In [1]: import numpy as np

In [2]: import numpy.linalg as la

In [3]: np.set_printoptions(suppress=True, linewidth=160)

In [4]: m1 = np.loadtxt("layer17.csv", delimiter=",")

In [5]: m1
Out[5]: 
array([[ 2.,  1.,  2.,  1.],
       [ 0.,  0.,  0.,  0.],
       [10.,  5., 10.,  5.]])

In [6]: # columns 0 and 2 are equal

In [7]: x = np.array([3, 2, 0, -1])

In [8]: a = np.maximum(m1 @ x, 0)

In [9]: a
Out[9]: array([ 7.,  0., 35.])

In [10]: m1 * (a > 1e-9)[:, None]
Out[10]: 
array([[ 2.,  1.,  2.,  1.],
       [ 0.,  0.,  0.,  0.],
       [10.,  5., 10.,  5.]])

In [11]: np.maximum(m1 @ x, 0) - np.maximum(-m1 @ x, 0)
Out[11]: array([ 7.,  0., 35.])

In [12]: np.maximum(m1 @ (3 * x), 0)
Out[12]: array([ 21.,   0., 105.])

In [13]: np.flatnonzero(a > 1e-9)
Out[13]: array([0, 2])

In [14]: X = np.load("arr.npy")

In [15]: X.round(4)
Out[15]: 
array([[-0.6086, -0.7827,  0.1305],
       [-0.0609, -0.118 , -0.9911],
       [ 0.7912, -0.6111,  0.0242]])

In [16]: r0, g = X[2], X[1]

In [17]: round(float(r0 @ r0), 4)
Out[17]: 1.0

In [18]: pr = (r0 @ g) / (r0 @ r0) * r0

In [19]: la.matrix_rank(np.outer(r0, g))
Out[19]: np.int64(1)

In [20]: pr.round(4) + 0
Out[20]: array([0., 0., 0.])

In [21]: np.round(la.norm(r0 + g) ** 2 + la.norm(r0 - g) ** 2, 4)
Out[21]: np.float64(4.0)

In [22]: F = np.array([[2, 1, 0], [1, 2, 1], [0, 1, 2]])

In [23]: F
Out[23]: 
array([[2, 1, 0],
       [1, 2, 1],
       [0, 1, 2]])

In [24]: # symmetric, so the eigenvalues are real

In [25]: evals, evecs = la.eigh(F)

In [26]: x = np.array([3, 1, 2])

In [27]: (np.sign(evecs[:, -1].round(6)) == np.sign(evecs[0, -1].round(6))).astype(int)
Out[27]: array([1, 1, 1])

In [28]: evals, evecs = la.eig(F)

In [29]: evals.round(4)
Out[29]: array([3.4142, 2.    , 0.5858])

In [30]: np.round(F @ evecs[:, 0] - evals[0] * evecs[:, 0], 4) + 0
Out[30]: array([0., 0., 0.])

In [31]: np.round(np.sort(la.eigvals(F @ F)), 4)
Out[31]: array([ 0.3431,  4.    , 11.6569])

In [32]: L = la.cholesky(F)

In [33]: la.eigvalsh(F).min() > 0
Out[33]: np.True_

In [34]: F / np.sqrt(np.outer(np.diag(F), np.diag(F)))
Out[34]: 
array([[1. , 0.5, 0. ],
       [0.5, 1. , 0.5],
       [0. , 0.5, 1. ]])

In [35]: np.round(np.diag(L) ** 2, 4)
Out[35]: array([2.    , 1.5   , 1.3333])

In [36]: np.round(np.prod(np.diag(L)) ** 2, 4), round(float(la.det(F)), 4)
Out[36]: (np.float64(4.0), 4.0)

In [37]: r0 = np.array([-5, 0, 2])

In [38]: M2 = F + np.outer(r0, np.eye(3)[0])

In [39]: la.matrix_rank(M2 - F)
Out[39]: np.int64(1)

In [40]: M2
Out[40]: 
array([[-3.,  1.,  0.],
       [ 1.,  2.,  1.],
       [ 2.,  1.,  2.]])

In [41]: np.round(np.poly(M2), 4)
Out[41]: array([  1.,  -1., -10.,   9.])

In [42]: np.einsum("ij,ji->", M2, M2)
Out[42]: np.float64(21.0)

In [43]: np.einsum("ii->", M2)
Out[43]: np.float64(1.0)

In [44]: M = np.load("a.npy")

In [45]: M
Out[45]: 
array([[1.  , 0.7 , 0.49],
       [0.7 , 1.  , 0.7 ],
       [0.49, 0.7 , 1.  ]])

In [46]: # equal to its transpose

In [47]: M.shape
Out[47]: (3, 3)

In [48]: M.sum(axis=1)
Out[48]: array([2.19, 2.4 , 2.19])

In [49]: M[:, 3]
---------------------------------------------------------------------------
IndexError                                Traceback (most recent call last)
Cell In[49], line 1
----> 1 M[:, 3]

IndexError: index 3 is out of bounds for axis 1 with size 3

In [50]: np.round(np.diff(M, axis=0), 4)
Out[50]: 
array([[-0.3 ,  0.3 ,  0.21],
       [-0.21, -0.3 ,  0.3 ]])

In [51]: M2 = M / np.sqrt((M ** 2).mean(axis=1, keepdims=True))

In [52]: la.matrix_rank(M - M.mean(axis=1, keepdims=True))
Out[52]: np.int64(2)

In [53]: M2[0].round(4)
Out[53]: array([1.3168, 0.9218, 0.6452])

In [54]: np.round(M - M.mean(axis=1, keepdims=True), 4)
Out[54]: 
array([[ 0.27, -0.03, -0.24],
       [-0.1 ,  0.2 , -0.1 ],
       [-0.24, -0.03,  0.27]])

In [55]: L = la.cholesky(M)

In [56]: np.diag(L) ** 2
Out[56]: array([1.  , 0.51, 0.51])
